$ python -q
>>> import numpy as np
>>> import numpy.linalg as la
>>> np.set_printoptions(precision=2, suppress=True, linewidth=100)
>>> X = np.loadtxt("sample3.csv", delimiter=",")
>>> X
array([[3., 2., 2., 2., 3., 2., 2., 4.],
       [2., 1., 1., 1., 2., 1., 1., 3.],
       [2., 1., 1., 1., 2., 1., 1., 3.],
       [4., 3., 3., 3., 4., 3., 3., 5.],
       [1., 0., 0., 0., 1., 0., 0., 2.],
       [3., 2., 2., 2., 3., 2., 2., 4.],
       [4., 3., 3., 3., 4., 3., 3., 5.],
       [2., 1., 1., 1., 2., 1., 1., 3.],
       [4., 3., 3., 3., 4., 3., 3., 5.],
       [2., 1., 1., 1., 2., 1., 1., 3.]])
>>> rank = la.matrix_rank(X)
>>> rank
np.int64(2)
>>> N = la.svd(X)[2][rank:].T
>>> [int(la.matrix_rank(X[:i])) for i in range(1, len(X) + 1)]
[1, 2, 2, 2, 2, 2, 2, 2, 2, 2]
>>> np.allclose(X @ N, 0)
True
>>> [int(la.matrix_rank(np.delete(X, i, axis=0))) for i in range(10)]
[2, 2, 2, 2, 2, 2, 2, 2, 2, 2]
>>> N.shape
(8, 6)
>>> N @ N.T
array([[ 0.81, -0.06, -0.06, -0.06, -0.19, -0.06, -0.06, -0.31],
       [-0.06,  0.81, -0.19, -0.19, -0.06, -0.19, -0.19,  0.06],
       [-0.06, -0.19,  0.81, -0.19, -0.06, -0.19, -0.19,  0.06],
       [-0.06, -0.19, -0.19,  0.81, -0.06, -0.19, -0.19,  0.06],
       [-0.19, -0.06, -0.06, -0.06,  0.81, -0.06, -0.06, -0.31],
       [-0.06, -0.19, -0.19, -0.19, -0.06,  0.81, -0.19,  0.06],
       [-0.06, -0.19, -0.19, -0.19, -0.06, -0.19,  0.81,  0.06],
       [-0.31,  0.06,  0.06,  0.06, -0.31,  0.06,  0.06,  0.31]])
>>> [int(la.matrix_rank(X[:, :j + 1])) for j in range(8)]
[1, 2, 2, 2, 2, 2, 2, 2]
>>> np.abs(np.diag(la.qr(X)[1])) > 1e-9
array([ True,  True, False, False, False, False, False, False])
>>> rng = np.random.default_rng(662713)
>>> out = X + rng.integers(-2, 3, (10, 2)) @ rng.integers(-2, 3, (2, 8))
>>> out
array([[ 4.,  0.,  3.,  8.,  1.,  7.,  6.,  1.],
       [ 1.,  3.,  1., -3.,  4., -2., -1.,  4.],
       [ 1.,  3.,  4.,  3.,  4.,  4.,  5., -2.],
       [ 4.,  3.,  1., -1.,  4., -1., -1.,  9.],
       [ 2., -2.,  0.,  4., -1.,  3.,  2.,  1.],
       [ 4.,  0.,  1.,  4.,  1.,  3.,  2.,  5.],
       [ 4.,  3.,  2.,  1.,  4.,  1.,  1.,  7.],
       [ 2.,  1.,  3.,  5.,  2.,  5.,  5., -1.],
       [ 3.,  5.,  4.,  1.,  6.,  2.,  3.,  4.],
       [ 2.,  1.,  3.,  5.,  2.,  5.,  5., -1.]])
>>> la.matrix_rank(out - X, tol=1e-8)
np.int64(2)
>>> out - X
array([[ 1., -2.,  1.,  6., -2.,  5.,  4., -3.],
       [-1.,  2.,  0., -4.,  2., -3., -2.,  1.],
       [-1.,  2.,  3.,  2.,  2.,  3.,  4., -5.],
       [ 0.,  0., -2., -4.,  0., -4., -4.,  4.],
       [ 1., -2.,  0.,  4., -2.,  3.,  2., -1.],
       [ 1., -2., -1.,  2., -2.,  1.,  0.,  1.],
       [ 0.,  0., -1., -2.,  0., -2., -2.,  2.],
       [ 0.,  0.,  2.,  4.,  0.,  4.,  4., -4.],
       [-1.,  2.,  1., -2.,  2., -1.,  0., -1.],
       [ 0.,  0.,  2.,  4.,  0.,  4.,  4., -4.]])
